$ ipython --no-banner

In [1]: import numpy as np

In [2]: np.set_printoptions(suppress=True, linewidth=160)

In [3]: J = np.loadtxt("run19.csv", delimiter=",")

In [4]: J
Out[4]: 
array([[43.,  0.,  3.,  1.,  2.,  1.,  1.,  3.,  3.,  2.,  2.,  1.,  0.],
       [ 0.,  0.,  3.,  0.,  1.,  2.,  0.,  2.,  1.,  1.,  2.,  0.,  0.],
       [ 2.,  0., 10.,  1.,  1.,  0.,  1.,  0.,  3.,  0.,  1.,  2.,  1.],
       [ 0.,  0.,  1., 11.,  1.,  0.,  3.,  2.,  2.,  1.,  0.,  2.,  2.],
       [ 1.,  0.,  1.,  2., 30.,  0.,  1.,  3.,  3.,  3.,  2.,  2.,  0.],
       [ 1.,  3.,  0.,  2.,  0.,  1.,  3.,  3.,  1.,  3.,  2.,  2.,  1.],
       [ 3.,  1.,  3.,  1.,  3.,  1., 20.,  2.,  3.,  3.,  0.,  0.,  0.],
       [ 2.,  2.,  1.,  1.,  1.,  3.,  0., 33.,  1.,  1.,  1.,  2.,  0.],
       [ 3.,  3.,  1.,  3.,  1.,  3.,  3.,  3.,  0.,  3.,  2.,  0.,  2.],
       [ 0.,  1.,  2.,  1.,  0.,  1.,  3.,  0.,  2., 11.,  0.,  2.,  3.],
       [ 3.,  3.,  1.,  2.,  2.,  2.,  0.,  2.,  3.,  2., 31.,  1.,  3.],
       [ 2.,  1.,  2.,  3.,  1.,  1.,  3.,  3.,  2.,  2.,  1., 53.,  1.],
       [ 2.,  1.,  0.,  3.,  1.,  3.,  1.,  3.,  2.,  3.,  0.,  3.,  3.]])

In [5]: M2 = J[0, 0] * J[1:] - np.outer(J[1:, 0], J[0])

In [6]: M2
Out[6]: 
array([[   0.,    0.,  129.,    0.,   43.,   86.,    0.,   86.,   43.,   43.,   86.,    0.,    0.],
       [   0.,    0.,  424.,   41.,   39.,   -2.,   41.,   -6.,  123.,   -4.,   39.,   84.,   43.],
       [   0.,    0.,   43.,  473.,   43.,    0.,  129.,   86.,   86.,   43.,    0.,   86.,   86.],
       [   0.,    0.,   40.,   85., 1288.,   -1.,   42.,  126.,  126.,  127.,   84.,   85.,    0.],
       [   0.,  129.,   -3.,   85.,   -2.,   42.,  128.,  126.,   40.,  127.,   84.,   85.,   43.],
       [   0.,   43.,  120.,   40.,  123.,   40.,  857.,   77.,  120.,  123.,   -6.,   -3.,    0.],
       [   0.,   86.,   37.,   41.,   39.,  127.,   -2., 1413.,   37.,   39.,   39.,   84.,    0.],
       [   0.,  129.,   34.,  126.,   37.,  126.,  126.,  120.,   -9.,  123.,   80.,   -3.,   86.],
       [   0.,   43.,   86.,   43.,    0.,   43.,  129.,    0.,   86.,  473.,    0.,   86.,  129.],
       [   0.,  129.,   34.,   83.,   80.,   83.,   -3.,   77.,  120.,   80., 1327.,   40.,  129.],
       [   0.,   43.,   80.,  127.,   39.,   41.,  127.,  123.,   80.,   82.,   39., 2277.,   43.],
       [   0.,   43.,   -6.,  127.,   39.,  127.,   41.,  123.,   80.,  125.,   -4.,  127.,  129.]])

In [7]: np.linalg.matrix_rank(M2), np.linalg.matrix_rank(J)
Out[7]: (np.int64(12), np.int64(13))
